% ipython --no-banner

In [1]: import numpy as np

In [2]: np.set_printoptions(precision=1, suppress=True, linewidth=120)

In [3]: J = np.loadtxt("w.csv", delimiter=",")

In [4]: print(J)
[[-5. -1.  0. -2.  1.]
 [ 2. 17. -1.  0.  2.]
 [-2.  1. 14.  0.  2.]
 [ 2.  0. -2. 11.  0.]
 [ 2.  1.  2. -1.  7.]]

In [5]: def softmax(z):
   ...:     e = np.exp(z - z.max(axis=-1, keepdims=True))
   ...:     return e / e.sum(axis=-1, keepdims=True)
   ...: 

In [6]: print(np.round(softmax(J[0] + -2), 1) + 0)
[0.  0.1 0.2 0.  0.6]

In [7]: print(np.round(softmax(10 * J[0]), 1) + 0)
[0. 0. 0. 0. 1.]

In [8]: print(np.round(softmax(J[0]), 1) + 0)
[0.  0.1 0.2 0.  0.6]

In [9]: att = J @ J.T / np.sqrt(5)

In [10]: print(np.round(softmax(att + np.triu(np.full(att.shape, -np.inf), 1)), 1) + 0)
[[1. 0. 0. 0. 0.]
 [0. 1. 0. 0. 0.]
 [0. 0. 1. 0. 0.]
 [0. 0. 0. 1. 0.]
 [0. 0. 0. 0. 1.]]

In [11]: x0 = np.array([-2, -5, -7, 4, -9])

In [12]: print(np.linalg.norm(J @ x0) <= np.linalg.norm(J, 2) * np.linalg.norm(x0) + 1e-9)
True

In [13]: print(J @ np.eye(5)[4])
[1. 2. 2. 0. 7.]

In [14]: print((J * x0).sum(axis=1))
[  -2. -100. -117.   54.  -90.]

In [15]: print(J @ x0)
[  -2. -100. -117.   54.  -90.]

In [16]: print(J * x0)
[[ 10.   5.  -0.  -8.  -9.]
 [ -4. -85.   7.   0. -18.]
 [  4.  -5. -98.   0. -18.]
 [ -4.  -0.  14.  44.  -0.]
 [ -4.  -5. -14.  -4. -63.]]

In [17]: print((J @ x0).argmax())
3

In [18]: print(J @ np.ones(5))
[-7. 20. 15. 11. 11.]

In [19]: print(J @ (2 * x0))
[  -4. -200. -234.  108. -180.]

In [20]: f = np.array([2, 2, 0, 2, 1])

In [21]: out = J + np.outer(f, np.eye(5)[1])

In [22]: print(np.linalg.matrix_rank(out - J))
1

In [23]: print(out)
[[-5.  1.  0. -2.  1.]
 [ 2. 19. -1.  0.  2.]
 [-2.  1. 14.  0.  2.]
 [ 2.  2. -2. 11.  0.]
 [ 2.  2.  2. -1.  7.]]

In [24]: print(round(np.linalg.det(out) / np.linalg.det(J), 1), round(1 + np.linalg.solve(J, f)[1], 1))
1.1 1.1

In [25]: hat = np.triu(np.array([[2, -1, 2, 2, -1],
    ...:     [0, -1, -2, -1, 2],
    ...:     [2, -2, -2, -1, 0],
    ...:     [-1, -1, -2, -1, -1],
    ...:     [0, 2, -1, 0, -1]]), 1) + np.eye(5)

In [26]: out = hat @ J @ np.linalg.inv(hat)

In [27]: print(np.trace(out), np.trace(J))
44.0 44.0

In [28]: left, sigma, Vh = np.linalg.svd(J, full_matrices=False)

In [29]: print(np.allclose(left * sigma @ Vh, J))
True

In [30]: print(sigma)
[17.5 15.1 11.1  6.7  4.4]

In [31]: print(np.abs(left[:, 0]).round(6).argmax())
1

In [32]: print(np.round(np.abs(Vh[0]), 1) + 0)
[0.2 1.  0.  0.  0.2]

In [33]: print(np.cumsum(sigma ** 2) / np.sum(sigma ** 2))
[0.4 0.7 0.9 1.  1. ]

In [34]: print(left.shape, sigma.shape, Vh.shape)
(5, 5) (5,) (5, 5)

In [35]: print(sigma / sigma[0])
[1.  0.9 0.6 0.4 0.3]

In [36]: print(np.round(left.T @ J @ Vh.T, 1) + 0)
[[17.5  0.   0.   0.   0. ]
 [ 0.  15.1  0.   0.   0. ]
 [ 0.   0.  11.1  0.   0. ]
 [ 0.   0.   0.   6.7  0. ]
 [ 0.   0.   0.   0.   4.4]]

In [37]: W0 = np.array([[3, 0, 0, 0, 0, 0],
    ...:     [3, -2, 0, 0, 0, 0],
    ...:     [-3, 3, 0, 0, 0, 0],
    ...:     [0, 0, 3, 0, 0, 0],
    ...:     [0, 0, 3, -2, 0, 0],
    ...:     [0, 0, -3, 3, 0, 0],
    ...:     [0, 0, 0, 0, 3, 0],
    ...:     [0, 0, 0, 0, 3, -2],
    ...:     [0, 0, 0, 0, -3, 3]])

In [38]: q, vecs = np.linalg.qr(W0[:, :5])[0], np.linalg.qr(W0[:, 5:])[0]

In [39]: sigma = np.linalg.svd(q.T @ vecs, compute_uv=False)

In [40]: print(round(float(np.linalg.norm(q @ q.T - vecs @ vecs.T, 2)), 1))
1.0

In [41]: print((sigma > 0.9).sum())
0

In [42]: out = np.c_[W0[:, :2] @ np.array([[1, -2], [-1, -3]]), np.array([3, 0, -1, -1, -1, -1, -2, 3, -1])]

In [43]: print(out)
[[ 3 -6  3]
 [ 5  0  0]
 [-6 -3 -1]
 [ 0  0 -1]
 [ 0  0 -1]
 [ 0  0 -1]
 [ 0  0 -2]
 [ 0  0  3]
 [ 0  0 -1]]

In [44]: print(np.round(np.linalg.lstsq(W0, out[:, 0])[0], 1) + 0)
[ 1. -1.  0.  0.  0.  0.]

In [45]: print(np.round(np.linalg.norm(out - W0 @ np.linalg.lstsq(W0, out)[0], axis=0), 1) + 0)
[0. 0. 3.]

In [46]: hat = W0 @ np.linalg.solve(W0.T @ W0, W0.T)

In [47]: print(np.round(hat @ W0[:, 3], 1) + 0)
[ 0.  0.  0.  0. -2.  3.  0.  0.  0.]

In [48]: print(np.round(np.linalg.eigvalsh(hat), 1) + 0)
[0. 0. 0. 1. 1. 1. 1. 1. 1.]

In [49]: print(np.linalg.matrix_rank(np.eye(9) - hat))
3

In [50]: print(round(np.linalg.norm(W0[1], 1), 1), round(float(np.linalg.norm(W0[1], np.inf)), 1))
5.0 3.0

In [51]: print(round(np.linalg.norm(W0, 2), 1))
6.0

In [52]: print(round(float(np.linalg.norm(W0, "nuc")), 1))
23.7

In [53]: print(np.linalg.norm(W0, axis=1).argmax())
2

In [54]: print(W0[1] @ W0[3])
0

In [55]: print(round(np.linalg.norm(W0[1] - W0[3]), 1))
4.7

In [56]: x0 = np.array([-1, -5, 5, 5, 4, 0])

In [57]: target = W0 @ x0

In [58]: print(np.round(np.linalg.pinv(W0) @ W0, 1) + 0)
[[1. 0. 0. 0. 0. 0.]
 [0. 1. 0. 0. 0. 0.]
 [0. 0. 1. 0. 0. 0.]
 [0. 0. 0. 1. 0. 0.]
 [0. 0. 0. 0. 1. 0.]
 [0. 0. 0. 0. 0. 1.]]

In [59]: print(target)
[ -3   7 -12  15   5   0  12  12 -12]

In [60]: rng = np.random.default_rng(91)

In [61]: target = target + 0.1 * rng.normal(size=9)

In [62]: print(target.round(1) + 0)
[ -3.    7.1 -12.1  14.9   5.1   0.   12.   12.  -12.1]

In [63]: c, *_ = np.linalg.lstsq(W0, target)

In [64]: print(c.round(1) + 0)
[-1. -5.  5.  5.  4.  0.]

In [65]: print(round(float(np.linalg.norm(target - W0 @ c)), 1))
0.1

In [66]: print(np.round(W0.T @ (target - W0 @ c), 1) + 0)
[0. 0. 0. 0. 0. 0.]

In [67]: F = np.loadtxt("case3.csv", delimiter=",")

In [68]: print(F)
[[ -4.8  12.7   5.3  11.4  -7.5]
 [-15.5   0.8  -3.5  11.9  -2.3]
 [ -2.4 -14.6  -8.1  -7.4   7.7]
 [-12.9   5.9  -0.2  13.2  -4.8]
 [ -7.7  11.    3.7  12.5  -7. ]
 [-13.3 -10.8  -8.9   3.    4.4]
 [ -1.  -14.5  -7.7  -8.3   7.8]
 [ -7.   11.5   4.1  12.3  -7.1]
 [  2.5 -13.6  -6.4 -10.4   7.8]
 [-14.7  -8.8  -8.2   5.3   3.1]
 [  8.1  14.    9.2   2.8  -6.7]
 [-15.6   0.5  -3.7  11.8  -2.1]
 [ 10.3  -8.9  -2.  -13.1   6.1]
 [ 16.1   2.6   5.4 -10.2   0.5]
 [-14.4  -9.3  -8.4   4.8   3.4]
 [ -1.6 -14.5  -7.9  -7.9   7.8]
 [ 15.7   6.3   7.2  -7.6  -1.6]
 [ -8.7 -13.8  -9.3  -2.3   6.5]
 [  5.2 -12.5  -5.1 -11.6   7.5]
 [  9.4  -9.8  -2.7 -13.    6.5]
 [ 16.    4.8   6.5  -8.8  -0.7]
 [-15.4  -7.3  -7.7   6.7   2.2]
 [ 10.3  13.1   9.3   0.7  -6. ]
 [ -6.7  11.6   4.3  12.2  -7.2]]

In [69]: # rows and columns are dependent

In [70]: print(F @ np.linalg.pinv(F) @ F)
[[ -4.8  12.7   5.3  11.4  -7.5]
 [-15.5   0.8  -3.5  11.9  -2.3]
 [ -2.4 -14.6  -8.1  -7.4   7.7]
 [-12.9   5.9  -0.2  13.2  -4.8]
 [ -7.7  11.    3.7  12.5  -7. ]
 [-13.3 -10.8  -8.9   3.    4.4]
 [ -1.  -14.5  -7.7  -8.3   7.8]
 [ -7.   11.5   4.1  12.3  -7.1]
 [  2.5 -13.6  -6.4 -10.4   7.8]
 [-14.7  -8.8  -8.2   5.3   3.1]
 [  8.1  14.    9.2   2.8  -6.7]
 [-15.6   0.5  -3.7  11.8  -2.1]
 [ 10.3  -8.9  -2.  -13.1   6.1]
 [ 16.1   2.6   5.4 -10.2   0.5]
 [-14.4  -9.3  -8.4   4.8   3.4]
 [ -1.6 -14.5  -7.9  -7.9   7.8]
 [ 15.7   6.3   7.2  -7.6  -1.6]
 [ -8.7 -13.8  -9.3  -2.3   6.5]
 [  5.2 -12.5  -5.1 -11.6   7.5]
 [  9.4  -9.8  -2.7 -13.    6.5]
 [ 16.    4.8   6.5  -8.8  -0.7]
 [-15.4  -7.3  -7.7   6.7   2.2]
 [ 10.3  13.1   9.3   0.7  -6. ]
 [ -6.7  11.6   4.3  12.2  -7.2]]

In [71]: print(np.linalg.lstsq(F[:-1].T, F[-1])[2])
2

In [72]: print(np.allclose(F[:-1].T @ np.linalg.lstsq(F[:-1].T, F[-1])[0], F[-1]))
True
